$ python -q
>>> import numpy as np
>>> np.set_printoptions(precision=2, suppress=True, linewidth=200)
>>> rd = lambda a: np.round(a, 2) + 0
>>> other = np.array([[-9, 2, -2], [-2, 9, -3], [-8, -8, -3]])
>>> W2 = np.array([[6, 0], [3, 0]])
>>> mat = np.block([[other, np.zeros((3, 2))], [np.zeros((2, 3)), W2]])
>>> mat
array([[-9.,  2., -2.,  0.,  0.],
       [-2.,  9., -3.,  0.,  0.],
       [-8., -8., -3.,  0.,  0.],
       [ 0.,  0.,  0.,  6.,  0.],
       [ 0.,  0.,  0.,  3.,  0.]])
>>> rng = np.random.default_rng(97183)
>>> other = mat + rng.integers(-2, 3, (5, 4)) @ rng.integers(-2, 3, (4, 5))
>>> other
array([[ -8.,   0.,  -1.,   3.,  -1.],
       [  3.,   6.,  -2.,   7.,  -7.],
       [-16.,  -4.,  -7.,  -6.,   6.],
       [  4.,   2.,  -1.,   8.,  -8.],
       [  4.,   2.,   4.,  -2.,   1.]])
>>> np.linalg.matrix_rank(other - mat, tol=1e-8)
np.int64(4)
>>> np.abs(other - mat).sum(axis=1)
array([ 8., 23., 28., 17., 16.])
>>> rd(np.linalg.svd(other - mat, compute_uv=False))
array([18.84,  8.36,  6.57,  0.42,  0.  ])
>>> other - mat
array([[ 1., -2.,  1.,  3., -1.],
       [ 5., -3.,  1.,  7., -7.],
       [-8.,  4., -4., -6.,  6.],
       [ 4.,  2., -1.,  2., -8.],
       [ 4.,  2.,  4., -5.,  1.]])
>>> u = np.array([0, -1])
>>> np.cross(mat[0, :3], mat[2, :3])
array([-22., -11.,  88.])
>>> np.correlate(mat[0], mat[2], "full")
array([ 0.,  0., 27., 66., 62.,  0., 16.,  0.,  0.])
>>> np.polyval(u, mat[0])
array([-1., -1., -1., -1., -1.])
>>> np.flatnonzero(np.linalg.matrix_power((mat != 0) + (mat.T != 0) + np.eye(5), 5)[3])
array([3, 4])
>>> rd(np.linalg.det(mat))
np.float64(0.0)
>>> data = rng.normal(size=(12, 14))
>>> data = 20 * data / np.linalg.norm(data, axis=1, keepdims=True)
>>> rd(data)
array([[  1.66,   4.84,  -2.95,  -3.97,  -2.03,  -0.27,   4.78,  -7.05,   6.43,   3.35,  -2.28,  -4.49, -11.69,   7.62],
       [  1.19,   1.54,  -2.59,   2.41,  -7.85,  -0.21,   7.63,  -1.71,   4.24,   7.82, -11.77,   4.08,   5.13,   0.41],
       [  7.8 ,   3.03,   5.45,  -3.93,  -3.72,  -2.93,  -7.9 ,  -4.41,   3.27,   4.61,  -5.91,  -3.47,   6.96,  -7.3 ],
       [  0.85,  -1.7 ,  -0.99,  14.97,  -1.32,  -3.62,   3.41,   1.36,  -3.93,  -7.49,  -4.25,   3.27,  -5.75,  -3.11],
       [  4.38,  -2.95,  11.06,   6.37,   0.47,  -7.36,   1.58,   2.37,   7.02,   5.65,  -6.14,   2.89,   4.37,  -0.54],
       [  8.08,   1.69,  -2.51,   4.93,  -8.35,  -0.3 ,   8.43,  -1.17,   1.93,  -2.55,   1.74, -11.2 ,   4.45,  -0.7 ],
       [-10.79,  -3.63,  -5.09,  -3.74,   8.97,   2.86,  -1.64,   3.89,   2.81,  -1.6 ,  -5.72,  -6.7 ,   2.43,   5.47],
       [ -2.48,  -3.36,  10.04,   1.26,  -4.31,  -4.54,  -9.57,   3.66,   0.01,   2.24,   3.56,  -7.7 ,   4.28,  -6.37],
       [  0.57,  -0.2 ,   1.12,  -3.38,   3.13,  11.06,  -0.91,  -9.24,   3.7 ,  -7.92,   4.19,   6.76,   4.81,   2.41],
       [-10.95,   5.05,  -2.9 ,  -2.53,   3.84,   2.38,   8.99,   1.46,  -4.36,  -4.25,  -1.5 ,  -0.87,   1.05,   9.76],
       [ -0.19,  -1.97,  -7.3 ,  -7.19,  -1.86,  -1.27,   0.19,   1.79,   2.53,   9.67,   6.61,   9.55,  -3.81,  -5.8 ],
       [ -2.17,  -2.54,   1.56,  -8.16,   0.61,   7.5 ,   3.37,  -0.91,  -3.4 ,  -9.18,  -6.12,  -3.49,  -8.09,  -6.32]])
>>> other = data / np.linalg.norm(data, axis=1)
Traceback (most recent call last):
  File "<python-input-23>", line 1, in <module>
    other = data / np.linalg.norm(data, axis=1)
            ~~~~~^~~~~~~~~~~~~~~~~~~~~~~~~~~~~~
ValueError: operands could not be broadcast together with shapes (12,14) (12,) 
>>> other = data / np.linalg.norm(data, axis=1, keepdims=True)
>>> cov = other @ other.T
>>> rd(cov[0])
array([ 1.  ,  0.19, -0.11, -0.16, -0.16,  0.17,  0.02, -0.45, -0.05,  0.19,  0.06,  0.14])
>>> rd(np.linalg.norm(other, axis=1))
array([1., 1., 1., 1., 1., 1., 1., 1., 1., 1., 1., 1.])
>>> other = np.array([[0, 0, 2],
...     [2, -2, 0],
...     [2, -2, 2],
...     [1, 0, -2],
...     [-1, 1, -2],
...     [1, -1, 0],
...     [0, 2, 0],
...     [1, 1, 0],
...     [1, 2, -1],
...     [2, 2, -1],
...     [2, 1, 2],
...     [2, -1, -1],
...     [0, -2, 0],
...     [-1, 0, 2]])
>>> np.vstack([data, other.T]).shape
(15, 14)
>>> rd(np.einsum("ij,ij->i", data, data))
array([400., 400., 400., 400., 400., 400., 400., 400., 400., 400., 400., 400.])
>>> np.linalg.matrix_rank(data @ other)
np.int64(3)
>>> np.linalg.matrix_rank(np.vstack([data, other.T]))
np.int64(14)
>>> t = np.radians(72)
>>> Rm = np.eye(14)
>>> Rm[6, 6] = Rm[7, 7] = np.cos(t)
>>> Rm[6, 7], Rm[7, 6] = -np.sin(t), np.sin(t)
>>> other = data @ Rm.T
>>> rd(np.linalg.det(Rm)), rd(np.trace(Rm))
(np.float64(1.0), np.float64(12.62))
>>> rd(np.abs(other - data).max(axis=0))
array([ 0.  ,  0.  ,  0.  ,  0.  ,  0.  ,  0.  ,  9.66, 11.64,  0.  ,  0.  ,  0.  ,  0.  ,  0.  ,  0.  ])
>>> np.allclose(np.linalg.norm(data, axis=1), np.linalg.norm(other, axis=1))
True
>>> vec = np.array([1, 3, -3, -3, 0, 1, 1, 2, -3, -1, -2, -2, 0, 1])
>>> h = np.maximum(data @ vec, 0)
>>> rd(h)
array([25.9 ,  5.62,  0.  ,  0.  ,  0.  , 26.64, 37.28,  0.  ,  0.  , 66.62,  0.  , 51.36])
>>> rd(np.tanh(data @ vec))
array([ 1.,  1., -1., -1., -1.,  1.,  1., -1., -1.,  1., -1.,  1.])
>>> rd(np.maximum(data @ (3 * vec), 0))
array([ 77.7 ,  16.86,   0.  ,   0.  ,   0.  ,  79.91, 111.85,   0.  ,   0.  , 199.87,   0.  , 154.08])
>>> vec = np.array([1, -1, 0, -2, -1, 0, -2, -3, 0, -1, -3, -3, 1, 1])
>>> rd(data @ np.ones(14))
array([ -6.07,  10.31,  -8.45,  -8.3 ,  29.17,   4.47, -12.48, -13.26,  16.09,   5.16,   0.94, -37.36])
>>> (data @ vec).argmax()
np.int64(2)
>>> rd(np.einsum("ij,j->i", data, vec))
array([ 31.29,  13.37,  68.59, -35.38,  -8.23,  26.21,  29.74,  18.9 ,  16.23, -14.99, -55.46,  35.67])
>>> rd(data @ np.eye(14)[9])
array([ 3.35,  7.82,  4.61, -7.49,  5.65, -2.55, -1.6 ,  2.24, -7.92, -4.25,  9.67, -9.18])
>>> np.sign((data @ vec).round(6))
array([ 1.,  1.,  1., -1., -1.,  1.,  1.,  1.,  1., -1., -1.,  1.])
>>> rd(data @ (2 * vec))
array([  62.58,   26.73,  137.18,  -70.77,  -16.46,   52.43,   59.48,   37.8 ,   32.47,  -29.99, -110.92,   71.35])
>>> rd((data * vec).sum(axis=1))
array([ 31.29,  13.37,  68.59, -35.38,  -8.23,  26.21,  29.74,  18.9 ,  16.23, -14.99, -55.46,  35.67])
>>> rd(data @ vec)
array([ 31.29,  13.37,  68.59, -35.38,  -8.23,  26.21,  29.74,  18.9 ,  16.23, -14.99, -55.46,  35.67])
